% ipython --no-banner

In [1]: import numpy as np

In [2]: np.set_printoptions(suppress=True, linewidth=200)

In [3]: X = np.load("arr.npy")

In [4]: print(X)
[[-5  0  0  0  0  0  0  0]
 [ 0  1  0  0  0  0  0  0]
 [ 0  0  5  0  0  0  0  0]
 [ 0  0  0  5  0  0  0  0]
 [ 0  0  0  0  3  0  0  0]
 [ 0  0  0  0  0  0  0  0]
 [ 0  0  0  0  0  0  3  0]
 [ 0  0  0  0  0  0  0 -5]]

In [5]: # rows and columns are dependent

In [6]: w, evecs = np.linalg.eigh(X)

In [7]: x = np.array([-1, 2, 1, 0, -1, -3, -2, -2])

In [8]: print(x @ X @ x)
-1

In [9]: print(np.round(np.linalg.eigvalsh(X[1:, 1:]), 4))
[-5.  0.  1.  3.  3.  5.  5.]

In [10]: print(evecs * np.abs(w) @ evecs.T)
[[5. 0. 0. 0. 0. 0. 0. 0.]
 [0. 1. 0. 0. 0. 0. 0. 0.]
 [0. 0. 5. 0. 0. 0. 0. 0.]
 [0. 0. 0. 5. 0. 0. 0. 0.]
 [0. 0. 0. 0. 3. 0. 0. 0.]
 [0. 0. 0. 0. 0. 0. 0. 0.]
 [0. 0. 0. 0. 0. 0. 3. 0.]
 [0. 0. 0. 0. 0. 0. 0. 5.]]

In [11]: print(evecs * np.maximum(w, 0) @ evecs.T)
[[0. 0. 0. 0. 0. 0. 0. 0.]
 [0. 1. 0. 0. 0. 0. 0. 0.]
 [0. 0. 5. 0. 0. 0. 0. 0.]
 [0. 0. 0. 5. 0. 0. 0. 0.]
 [0. 0. 0. 0. 3. 0. 0. 0.]
 [0. 0. 0. 0. 0. 0. 0. 0.]
 [0. 0. 0. 0. 0. 0. 3. 0.]
 [0. 0. 0. 0. 0. 0. 0. 0.]]

In [12]: Uu, s, Vh = np.linalg.svd(X)

In [13]: print(s)
[5. 5. 5. 5. 3. 3. 1. 0.]

In [14]: out = Uu[:, :7] @ np.diag(s[:7]) @ Vh[:7]

In [15]: print(round(float(np.linalg.norm(X - out) / np.linalg.norm(X)), 4))
0.0

In [16]: print(np.linalg.matrix_rank(X, rtol=0.05))
7

In [17]: print(np.round(np.linalg.norm(X - out, 2), 4), s[7])
0.0 0.0

In [18]: print(round(float(np.linalg.det(X)), 4))
0.0

In [19]: print((X != 0).astype(int))
[[1 0 0 0 0 0 0 0]
 [0 1 0 0 0 0 0 0]
 [0 0 1 0 0 0 0 0]
 [0 0 0 1 0 0 0 0]
 [0 0 0 0 1 0 0 0]
 [0 0 0 0 0 0 0 0]
 [0 0 0 0 0 0 1 0]
 [0 0 0 0 0 0 0 1]]

In [20]: print((np.linalg.matrix_power((X != 0) + (X.T != 0) + np.eye(8), 8) > 0).astype(int))
[[1 0 0 0 0 0 0 0]
 [0 1 0 0 0 0 0 0]
 [0 0 1 0 0 0 0 0]
 [0 0 0 1 0 0 0 0]
 [0 0 0 0 1 0 0 0]
 [0 0 0 0 0 1 0 0]
 [0 0 0 0 0 0 1 0]
 [0 0 0 0 0 0 0 1]]

In [21]: K = np.load("test7.npy")

In [22]: print(K)
[[-0.04 -0.99 -2.85]
 [-0.44 -1.04 -1.8 ]
 [ 0.24  0.19 -0.15]
 [ 0.52  0.12 -1.2 ]
 [ 0.24  0.84  1.8 ]
 [-0.72  0.38  3.3 ]]

In [23]: # column 2 is much longer than the rest

In [24]: Uu, s, Vh = np.linalg.svd(K)

In [25]: evecs = Vh[:(s > 1e-8).sum()]

In [26]: rng = np.random.default_rng(493073)

In [27]: x = K[4] + 2 * K[3] + rng.integers(2) * np.eye(3)[1]

In [28]: print(x.round(4))
[ 1.28  2.08 -0.6 ]

In [29]: print(np.round(evecs.T @ evecs, 4))
[[ 0.5263  0.4737 -0.1579]
 [ 0.4737  0.5263  0.1579]
 [-0.1579  0.1579  0.9474]]

In [30]: print(np.round(np.diag(evecs.T @ evecs), 4))
[0.5263 0.5263 0.9474]

In [31]: x = np.array([5, -4, 5])

In [32]: h = np.maximum(K @ x, 0)

In [33]: print(np.maximum(K @ (3 * x), 0))
[ 0.    0.    0.    0.   20.52 34.14]

In [34]: out = np.array([[3, 3], [3, 1], [0, 2]])

In [35]: print(np.linalg.matrix_rank(np.vstack([K, out.T])))
3

In [36]: print(np.round(np.einsum("ij->j", K), 4))
[-0.2 -0.5 -0.9]

In [37]: print(np.round(np.einsum("ik,kj->ij", K, out), 4))
[[-3.09 -6.81]
 [-4.44 -5.96]
 [ 1.29  0.61]
 [ 1.92 -0.72]
 [ 3.24  5.16]
 [-1.02  4.82]]

In [38]: out @ K
Traceback (most recent call last):
  Cell In[38], line 1
    out @ K
ValueError: matmul: Input operand 1 has a mismatch in its core dimension 0, with gufunc signature (n?,k),(k,m?)->(n?,m?) (size 6 is different from 2)


In [39]: print(np.linalg.matrix_rank(K @ out))
2

In [40]: print(np.round(np.einsum("ik,kj->ji", K, out), 4))
[[-3.09 -4.44  1.29  1.92  3.24 -1.02]
 [-6.81 -5.96  0.61 -0.72  5.16  4.82]]

In [41]: print(np.round(np.einsum("ij,ij->i", K, K), 4))
[ 9.1042  4.5152  0.1162  1.7248  4.0032 11.5528]

In [42]: arr = np.loadtxt("m.csv", delimiter=",")

In [43]: print(arr)
[[82. 47. 30. 53. 31. 40. 66.]
 [47. 34.  9. 27. 23. 15. 33.]
 [30.  9. 21. 26.  6. 25. 30.]
 [53. 27. 26. 50. 21. 35. 46.]
 [31. 23.  6. 21. 21. 20. 25.]
 [40. 15. 25. 35. 20. 50. 45.]
 [66. 33. 30. 46. 25. 45. 59.]]

In [44]: print(np.round(np.linalg.det(arr), 4))
-0.0

In [45]: print(arr @ arr)
[[19559. 10644.  8057. 14132.  8017. 12180. 16770.]
 [10644.  6018.  4110.  7519.  4468.  6255.  8933.]
 [ 8057.  4110.  3659.  6060.  3185.  5490.  7148.]
 [14132.  7519.  6060. 10496.  5761.  9165. 12283.]
 [ 8017.  4468.  3185.  5761.  3433.  5015.  6851.]
 [12180.  6255.  5490.  9165.  5015.  8600. 10900.]
 [16770.  8933.  7148. 12283.  6851. 10900. 14592.]]

In [46]: print(np.allclose(arr, arr.T))
True

In [47]: np.linalg.determinant(arr)
Traceback (most recent call last):
  Cell In[47], line 1
    np.linalg.determinant(arr)
AttributeError: module 'numpy.linalg' has no attribute 'determinant'


In [48]: out = arr[0, 0] * arr[1:] - np.outer(arr[1:, 0], arr[0])

In [49]: print(out)
[[   0.  579. -672. -277.  429. -650. -396.]
 [   0. -672.  822.  542. -438.  850.  480.]
 [   0. -277.  542. 1291.   79.  750.  274.]
 [   0.  429. -438.   79.  761.  400.    4.]
 [   0. -650.  850.  750.  400. 2500. 1050.]
 [   0. -396.  480.  274.    4. 1050.  482.]]

In [50]: print(np.flatnonzero(~out.round(6).any(axis=1)))
[]

In [51]: print(np.round(arr[:, 0] / arr[0, 0], 4))
[1.     0.5732 0.3659 0.6463 0.378  0.4878 0.8049]

In [52]: Uu, s, Vh = np.linalg.svd(arr, full_matrices=False)

In [53]: print(round(np.sqrt((s ** 2).sum()), 4), round(np.linalg.norm(arr), 4))
257.5985 257.5985

In [54]: print(np.round(Vh @ Vh.T, 4) + 0)
[[1. 0. 0. 0. 0. 0. 0.]
 [0. 1. 0. 0. 0. 0. 0.]
 [0. 0. 1. 0. 0. 0. 0.]
 [0. 0. 0. 1. 0. 0. 0.]
 [0. 0. 0. 0. 1. 0. 0.]
 [0. 0. 0. 0. 0. 1. 0.]
 [0. 0. 0. 0. 0. 0. 1.]]

In [55]: print(s.round(4) + 0)
[254.2914  36.4982  16.0431  10.1672   0.       0.       0.    ]

In [56]: print(np.allclose(Uu * s @ Vh, arr))
True

In [57]: print(np.round(Uu.T @ arr @ Vh.T, 4) + 0)
[[254.2914   0.       0.       0.       0.       0.       0.    ]
 [  0.      36.4982   0.       0.       0.       0.       0.    ]
 [  0.       0.      16.0431   0.       0.       0.       0.    ]
 [  0.       0.       0.      10.1672   0.       0.       0.    ]
 [  0.       0.       0.       0.       0.       0.       0.    ]
 [  0.       0.       0.       0.       0.       0.       0.    ]
 [  0.       0.       0.       0.       0.       0.       0.    ]]

In [58]: print(np.round(s / s[0], 4) + 0)
[1.     0.1435 0.0631 0.04   0.     0.     0.    ]
